% ipython --no-banner

In [1]: import numpy as np

In [2]: np.set_printoptions(precision=2, suppress=True, linewidth=100)

In [3]: rd = lambda a: np.round(a, 2) + 0

In [4]: f = np.array([2, -3, -1, -2])

In [5]: rng = np.random.default_rng(5711)

In [6]: E = np.outer(rng.normal(size=30), f) + 0.02 * rng.normal(size=(30, 4))

In [7]: rd(E)
Out[7]: 
array([[ 2.55, -3.78, -1.27, -2.54],
       [-3.76,  5.67,  1.9 ,  3.74],
       [-0.66,  1.01,  0.35,  0.66],
       [ 2.02, -3.03, -1.04, -2.07],
       [ 1.43, -2.13, -0.7 , -1.42],
       [ 3.36, -5.08, -1.66, -3.35],
       [ 0.37, -0.49, -0.18, -0.36],
       [ 3.7 , -5.48, -1.83, -3.67],
       [ 2.96, -4.35, -1.45, -2.89],
       [ 1.23, -1.82, -0.6 , -1.18],
       [-0.53,  0.81,  0.24,  0.5 ],
       [-1.66,  2.51,  0.84,  1.71],
       [-2.69,  4.05,  1.36,  2.7 ],
       [ 0.03, -0.05, -0.03, -0.04],
       [ 0.55, -0.81, -0.3 , -0.52],
       [ 2.55, -3.74, -1.27, -2.51],
       [ 2.55, -3.82, -1.28, -2.56],
       [ 1.09, -1.62, -0.54, -1.1 ],
       [ 1.29, -1.96, -0.63, -1.29],
       [-1.22,  1.78,  0.57,  1.24],
       [ 1.57, -2.36, -0.79, -1.59],
       [ 1.74, -2.59, -0.84, -1.69],
       [-1.86,  2.85,  0.93,  1.89],
       [-1.45,  2.2 ,  0.76,  1.46],
       [-1.7 ,  2.53,  0.85,  1.68],
       [ 2.35, -3.56, -1.2 , -2.4 ],
       [-0.2 ,  0.38,  0.14,  0.28],
       [-2.71,  4.05,  1.35,  2.71],
       [-3.67,  5.48,  1.8 ,  3.62],
       [-2.28,  3.37,  1.11,  2.27]])

In [8]: D = np.linalg.norm(E[:, None] - E[None], axis=-1)

In [9]: D[25].round(6).argsort(kind="stable")[:4]
Out[9]: array([25, 15,  0, 16])

In [10]: print(D.mean(axis=1).argmax())
1

In [11]: np.linalg.matrix_rank(D ** 2)
Out[11]: np.int64(6)

In [12]: rd(D[:5, :5])
Out[12]: 
array([[ 0.  , 13.36,  6.79,  1.06,  2.36],
       [13.36,  0.  ,  6.57, 12.3 , 11.01],
       [ 6.79,  6.57,  0.  ,  5.73,  4.44],
       [ 1.06, 12.3 ,  5.73,  0.  ,  1.3 ],
       [ 2.36, 11.01,  4.44,  1.3 ,  0.  ]])

In [13]: print(D.shape)
(30, 30)

In [14]: (D + 1e9 * np.eye(30)).round(6).argmin(axis=1)
Out[14]: 
array([16, 28, 10, 21, 18,  7, 14,  5, 16, 18,  2, 24, 27, 26,  6,  0,  0,  9,  9, 23, 21, 20, 24,
       11, 11, 15, 10, 12,  1, 22])
